In [1]: import numpy as np

In [2]: from numpy import linalg as LA

In [3]: np.set_printoptions(suppress=True, linewidth=120)

In [4]: tidy = lambda a: np.round(a, 1) + 0

In [5]: X = np.load("case0.npy")

In [6]: tidy(X)
Out[6]: 
array([[ 0.7, -0.2,  0.4,  0.3, -0.2,  0. ,  0.3,  0.4],
       [-0.2,  0.9,  0.2,  0.2, -0.1,  0. ,  0.2,  0.2],
       [ 0.4,  0.2,  0.6, -0.4,  0.2,  0. , -0.4, -0.4],
       [ 0.3,  0.2, -0.4,  0.7,  0.2,  0. , -0.3, -0.4],
       [-0.2, -0.1,  0.2,  0.2,  0.9,  0. ,  0.2,  0.2],
       [ 0. ,  0. ,  0. ,  0. ,  0. ,  1. ,  0. ,  0. ],
       [ 0.3,  0.2, -0.4, -0.3,  0.2,  0. ,  0.7, -0.4],
       [ 0.4,  0.2, -0.4, -0.4,  0.2,  0. , -0.4,  0.6]])

In [7]: # equal to its transpose

In [8]: w, vecs = LA.eigh(X)

In [9]: np.unique(w.round(6) + 0, return_counts=True)[1]
Out[9]: array([1, 7])

In [10]: tidy(vecs @ np.diag(w) @ vecs.T)
Out[10]: 
array([[ 0.7, -0.2,  0.4,  0.3, -0.2,  0. ,  0.3,  0.4],
       [-0.2,  0.9,  0.3,  0.2, -0.1,  0. ,  0.2,  0.2],
       [ 0.4,  0.3,  0.5, -0.3,  0.2, -0.1, -0.3, -0.4],
       [ 0.3,  0.2, -0.3,  0.7,  0.2,  0. , -0.3, -0.3],
       [-0.2, -0.1,  0.2,  0.2,  0.9,  0. ,  0.2,  0.3],
       [ 0. ,  0. , -0.1,  0. ,  0. ,  1. ,  0. ,  0. ],
       [ 0.3,  0.2, -0.3, -0.3,  0.2,  0. ,  0.7, -0.4],
       [ 0.4,  0.2, -0.4, -0.3,  0.3,  0. , -0.4,  0.5]])

In [11]: tidy(vecs.T @ vecs)
Out[11]: 
array([[1., 0., 0., 0., 0., 0., 0., 0.],
       [0., 1., 0., 0., 0., 0., 0., 0.],
       [0., 0., 1., 0., 0., 0., 0., 0.],
       [0., 0., 0., 1., 0., 0., 0., 0.],
       [0., 0., 0., 0., 1., 0., 0., 0.],
       [0., 0., 0., 0., 0., 1., 0., 0.],
       [0., 0., 0., 0., 0., 0., 1., 0.],
       [0., 0., 0., 0., 0., 0., 0., 1.]])

In [12]: tidy(w)
Out[12]: array([-1.,  1.,  1.,  1.,  1.,  1.,  1.,  1.])

In [13]: tidy(vecs.T @ X @ vecs)
Out[13]: 
array([[-1.,  0.,  0.,  0.,  0.,  0.,  0.,  0.],
       [ 0.,  1.,  0.,  0.,  0.,  0.,  0.,  0.],
       [ 0.,  0.,  1.,  0.,  0.,  0.,  0.,  0.],
       [ 0.,  0.,  0.,  1.,  0.,  0.,  0.,  0.],
       [ 0.,  0.,  0.,  0.,  1.,  0.,  0.,  0.],
       [ 0.,  0.,  0.,  0.,  0.,  1.,  0.,  0.],
       [ 0.,  0.,  0.,  0.,  0.,  0.,  1.,  0.],
       [ 0.,  0.,  0.,  0.,  0.,  0.,  0.,  1.]])

In [14]: tidy(LA.svd(X, compute_uv=False))
Out[14]: array([1., 1., 1., 1., 1., 1., 1., 1.])

In [15]: w, vecs = LA.eigh(X)

In [16]: x = np.array([1, 8, -7, -3, -6, 5, 2, -2])

In [17]: tidy(vecs * np.maximum(w, 0) @ vecs.T)
Out[17]: 
array([[ 0.9, -0.1,  0.2,  0.1, -0.1,  0. ,  0.1,  0.2],
       [-0.1,  0.9,  0.1,  0.1, -0.1,  0. ,  0.1,  0.1],
       [ 0.2,  0.1,  0.8, -0.2,  0.1,  0. , -0.2, -0.2],
       [ 0.1,  0.1, -0.2,  0.9,  0.1,  0. , -0.1, -0.2],
       [-0.1, -0.1,  0.1,  0.1,  0.9,  0. ,  0.1,  0.1],
       [ 0. ,  0. ,  0. ,  0. ,  0. ,  1. ,  0. ,  0. ],
       [ 0.1,  0.1, -0.2, -0.1,  0.1,  0. ,  0.9, -0.2],
       [ 0.2,  0.1, -0.2, -0.2,  0.1,  0. , -0.2,  0.8]])

In [18]: np.abs(X).sum(axis=1).max(), np.abs(w).max()
Out[18]: (np.float64(2.6), np.float64(1.0))

In [19]: tidy(vecs * np.abs(w) @ vecs.T)
Out[19]: 
array([[1., 0., 0., 0., 0., 0., 0., 0.],
       [0., 1., 0., 0., 0., 0., 0., 0.],
       [0., 0., 1., 0., 0., 0., 0., 0.],
       [0., 0., 0., 1., 0., 0., 0., 0.],
       [0., 0., 0., 0., 1., 0., 0., 0.],
       [0., 0., 0., 0., 0., 1., 0., 0.],
       [0., 0., 0., 0., 0., 0., 1., 0.],
       [0., 0., 0., 0., 0., 0., 0., 1.]])

In [20]: tidy(x @ X @ x)
Out[20]: np.float64(136.4)

In [21]: tidy(LA.eigvalsh(X[1:, 1:]))
Out[21]: array([-0.7,  1. ,  1. ,  1. ,  1. ,  1. ,  1. ])

In [22]: rng = np.random.default_rng(93386)

In [23]: K = np.eye(11, dtype=int)[rng.permutation(11)] * np.array([-3, -1, -2, 1, -2, 0, 0, 3, 2, -2, -1])

In [24]: K
Out[24]: 
array([[ 0,  0, -2,  0,  0,  0,  0,  0,  0,  0,  0],
       [ 0, -1,  0,  0,  0,  0,  0,  0,  0,  0,  0],
       [ 0,  0,  0,  0,  0,  0,  0,  0,  2,  0,  0],
       [-3,  0,  0,  0,  0,  0,  0,  0,  0,  0,  0],
       [ 0,  0,  0,  1,  0,  0,  0,  0,  0,  0,  0],
       [ 0,  0,  0,  0, -2,  0,  0,  0,  0,  0,  0],
       [ 0,  0,  0,  0,  0,  0,  0,  0,  0, -2,  0],
       [ 0,  0,  0,  0,  0,  0,  0,  3,  0,  0,  0],
       [ 0,  0,  0,  0,  0,  0,  0,  0,  0,  0,  0],
       [ 0,  0,  0,  0,  0,  0,  0,  0,  0,  0,  0],
       [ 0,  0,  0,  0,  0,  0,  0,  0,  0,  0, -1]])

In [25]: # null space of dimension 2

In [26]: tidy(LA.norm(K))
Out[26]: np.float64(6.1)

In [27]: LA.matrix_rank(K)
Out[27]: np.int64(9)

In [28]: tidy(LA.svd(K, compute_uv=False))
Out[28]: array([3., 3., 2., 2., 2., 2., 1., 1., 1., 0., 0.])

In [29]: tidy(K.mean(axis=0))
Out[29]: array([-0.3, -0.1, -0.2,  0.1, -0.2,  0. ,  0. ,  0.3,  0.2, -0.2, -0.1])

In [30]: rank = LA.matrix_rank(K)

In [31]: rank
Out[31]: np.int64(9)

In [32]: null = LA.svd(K)[2][rank:].T

In [33]: np.allclose(K @ null, 0)
Out[33]: True

In [34]: null @ null.T
Out[34]: 
array([[0., 0., 0., 0., 0., 0., 0., 0., 0., 0., 0.],
       [0., 0., 0., 0., 0., 0., 0., 0., 0., 0., 0.],
       [0., 0., 0., 0., 0., 0., 0., 0., 0., 0., 0.],
       [0., 0., 0., 0., 0., 0., 0., 0., 0., 0., 0.],
       [0., 0., 0., 0., 0., 0., 0., 0., 0., 0., 0.],
       [0., 0., 0., 0., 0., 1., 0., 0., 0., 0., 0.],
       [0., 0., 0., 0., 0., 0., 1., 0., 0., 0., 0.],
       [0., 0., 0., 0., 0., 0., 0., 0., 0., 0., 0.],
       [0., 0., 0., 0., 0., 0., 0., 0., 0., 0., 0.],
       [0., 0., 0., 0., 0., 0., 0., 0., 0., 0., 0.],
       [0., 0., 0., 0., 0., 0., 0., 0., 0., 0., 0.]])

In [35]: [int(LA.matrix_rank(K[:, :j + 1])) for j in range(11)]
Out[35]: [1, 2, 3, 4, 5, 5, 5, 6, 7, 8, 9]
